% python3 -q
>>> import numpy as np
>>> np.set_printoptions(suppress=True, linewidth=160)
>>> E = np.loadtxt("test8.csv", delimiter=",")
>>> E
array([[1., 0., 0., 0., 0., 0.],
       [0., 1., 0., 0., 0., 0.],
       [0., 0., 0., 0., 0., 1.],
       [0., 0., 0., 0., 1., 0.],
       [0., 0., 0., 1., 0., 0.],
       [0., 0., 1., 0., 0., 0.]])
>>> w, evecs = np.linalg.eigh(E)
>>> np.round(evecs.T @ evecs, 2) + 0
array([[1., 0., 0., 0., 0., 0.],
       [0., 1., 0., 0., 0., 0.],
       [0., 0., 1., 0., 0., 0.],
       [0., 0., 0., 1., 0., 0.],
       [0., 0., 0., 0., 1., 0.],
       [0., 0., 0., 0., 0., 1.]])
>>> np.round(np.linalg.eigvalsh(E + -2 * np.eye(6)), 2)
array([-3., -3., -1., -1., -1., -1.])
>>> np.round(evecs.T @ E @ evecs, 2) + 0
array([[-1.,  0.,  0.,  0.,  0.,  0.],
       [ 0., -1.,  0.,  0.,  0.,  0.],
       [ 0.,  0.,  1.,  0.,  0.,  0.],
       [ 0.,  0.,  0.,  1.,  0.,  0.],
       [ 0.,  0.,  0.,  0.,  1.,  0.],
       [ 0.,  0.,  0.,  0.,  0.,  1.]])
>>> np.round(np.linalg.eigvalsh(E @ E), 2)
array([1., 1., 1., 1., 1., 1.])
>>> w
array([-1., -1.,  1.,  1.,  1.,  1.])
>>> J = np.vander(np.arange(5) - 3, 4, increasing=True)
>>> J
array([[  1,  -3,   9, -27],
       [  1,  -2,   4,  -8],
       [  1,  -1,   1,  -1],
       [  1,   0,   0,   0],
       [  1,   1,   1,   1]])
>>> # row 0 dominates
>>> np.argsort(-np.linalg.norm(J, axis=0).round(6), kind="stable")[:3]
array([3, 2, 1])
>>> np.linalg.cond(J) > 100
np.False_
>>> round(float(np.linalg.norm(J, 2) / np.linalg.norm(J)), 2)
0.99
>>> data = np.loadtxt("x.csv", delimiter=",")
>>> data
array([[-2., -1.,  0.,  1.,  2.,  3.,  4.,  5.,  6.,  7.,  8.],
       [ 9., 10., 11., 12., 13., 14., 15., 16., 17., 18., 19.],
       [20., 21., 22., 23., 24., 25., 26., 27., 28., 29., 30.],
       [31., 32., 33., 34., 35., 36., 37., 38., 39., 40., 41.],
       [42., 43., 44., 45., 46., 47., 48., 49., 50., 51., 52.],
       [53., 54., 55., 56., 57., 58., 59., 60., 61., 62., 63.],
       [64., 65., 66., 67., 68., 69., 70., 71., 72., 73., 74.],
       [75., 76., 77., 78., 79., 80., 81., 82., 83., 84., 85.]])
>>> np.abs(data).max()
np.float64(85.0)
>>> np.count_nonzero(data)
np.int64(87)
>>> np.round(np.linalg.svd(data, compute_uv=False), 2) + 0
array([456.18,  15.38,   0.  ,   0.  ,   0.  ,   0.  ,   0.  ,   0.  ])
>>> data.sum(axis=0)
array([292., 300., 308., 316., 324., 332., 340., 348., 356., 364., 372.])
>>> data.mean(axis=0)
array([36.5, 37.5, 38.5, 39.5, 40.5, 41.5, 42.5, 43.5, 44.5, 45.5, 46.5])
